% python3 -q
>>> import numpy as np
>>> np.set_printoptions(suppress=True, linewidth=140)
>>> def rd(a):
...     return np.round(a, 2) + 0
... 
>>> O, _ = np.linalg.qr(np.array([[1.0, 1.3, 0.3, -1.2, -0.3, -0.4, 0.5, -0.7],
...     [0.9, -1.4, 1.0, -2.1, -0.4, -0.6, 0.9, 1.2],
...     [2.1, -0.3, -1.8, 1.3, 0.9, 0.3, -0.5, 2.1],
...     [-0.5, -1.2, 1.5, -1.2, -0.8, 1.2, -1.3, 0.0],
...     [-0.1, 3.0, 0.7, -0.6, -1.7, -1.1, 1.3, -0.4],
...     [0.1, -0.4, -1.7, 0.8, 1.3, 0.6, 0.3, -0.9],
...     [-0.1, -0.7, -0.9, -0.3, -2.4, 1.7, -1.3, -0.4],
...     [0.5, 0.9, 0.0, 0.5, -0.6, -1.0, 0.9, 1.7]]))
>>> evals = np.array([-2, -2, -1, 0, -3, -2, 3, -3])
>>> mat = O @ np.diag(evals) @ O.T
>>> rd(mat)
array([[-1.65,  0.35, -0.13, -0.48,  0.16, -0.74,  0.68, -0.97],
       [ 0.35, -1.34, -0.36,  0.59,  0.4 ,  0.44,  0.28,  0.28],
       [-0.13, -0.36, -1.91, -0.01, -0.29,  0.15, -0.38,  0.36],
       [-0.48,  0.59, -0.01, -0.66,  0.74,  1.32, -0.65,  1.02],
       [ 0.16,  0.4 , -0.29,  0.74, -1.7 ,  1.12, -0.04,  0.73],
       [-0.74,  0.44,  0.15,  1.32,  1.12,  0.3 ,  0.47,  1.22],
       [ 0.68,  0.28, -0.38, -0.65, -0.04,  0.47, -1.7 , -0.96],
       [-0.97,  0.28,  0.36,  1.02,  0.73,  1.22, -0.96, -1.34]])
>>> evals, vecs = np.linalg.eigh(mat)
>>> rd(vecs @ np.diag(evals) @ vecs.T)
array([[-1.65,  0.35, -0.13, -0.48,  0.16, -0.74,  0.68, -0.97],
       [ 0.35, -1.34, -0.36,  0.59,  0.4 ,  0.44,  0.28,  0.28],
       [-0.13, -0.36, -1.91, -0.01, -0.29,  0.15, -0.38,  0.36],
       [-0.48,  0.59, -0.01, -0.66,  0.74,  1.32, -0.65,  1.02],
       [ 0.16,  0.4 , -0.29,  0.74, -1.7 ,  1.12, -0.04,  0.73],
       [-0.74,  0.44,  0.15,  1.32,  1.12,  0.3 ,  0.47,  1.22],
       [ 0.68,  0.28, -0.38, -0.65, -0.04,  0.47, -1.7 , -0.96],
       [-0.97,  0.28,  0.36,  1.02,  0.73,  1.22, -0.96, -1.34]])
>>> rd(evals)
array([-3., -3., -2., -2., -2., -1.,  0.,  3.])
>>> rd(np.linalg.svd(mat, compute_uv=False))
array([3., 3., 3., 2., 2., 2., 1., 0.])
>>> rd(vecs.T @ vecs)
array([[1., 0., 0., 0., 0., 0., 0., 0.],
       [0., 1., 0., 0., 0., 0., 0., 0.],
       [0., 0., 1., 0., 0., 0., 0., 0.],
       [0., 0., 0., 1., 0., 0., 0., 0.],
       [0., 0., 0., 0., 1., 0., 0., 0.],
       [0., 0., 0., 0., 0., 1., 0., 0.],
       [0., 0., 0., 0., 0., 0., 1., 0.],
       [0., 0., 0., 0., 0., 0., 0., 1.]])
>>> rd(vecs.T @ mat @ vecs)
array([[-3.,  0.,  0.,  0.,  0.,  0.,  0.,  0.],
       [ 0., -3.,  0.,  0.,  0.,  0.,  0.,  0.],
       [ 0.,  0., -2.,  0.,  0.,  0.,  0.,  0.],
       [ 0.,  0.,  0., -2.,  0.,  0.,  0.,  0.],
       [ 0.,  0.,  0.,  0., -2.,  0.,  0.,  0.],
       [ 0.,  0.,  0.,  0.,  0., -1.,  0.,  0.],
       [ 0.,  0.,  0.,  0.,  0.,  0.,  0.,  0.],
       [ 0.,  0.,  0.,  0.,  0.,  0.,  0.,  3.]])
>>> rd(np.linalg.eigvalsh(mat + 2 * np.eye(8)))
array([-1., -1.,  0.,  0.,  0.,  1.,  2.,  5.])
>>> (evals > 1e-8).sum(), (evals < -1e-8).sum()
(np.int64(1), np.int64(6))
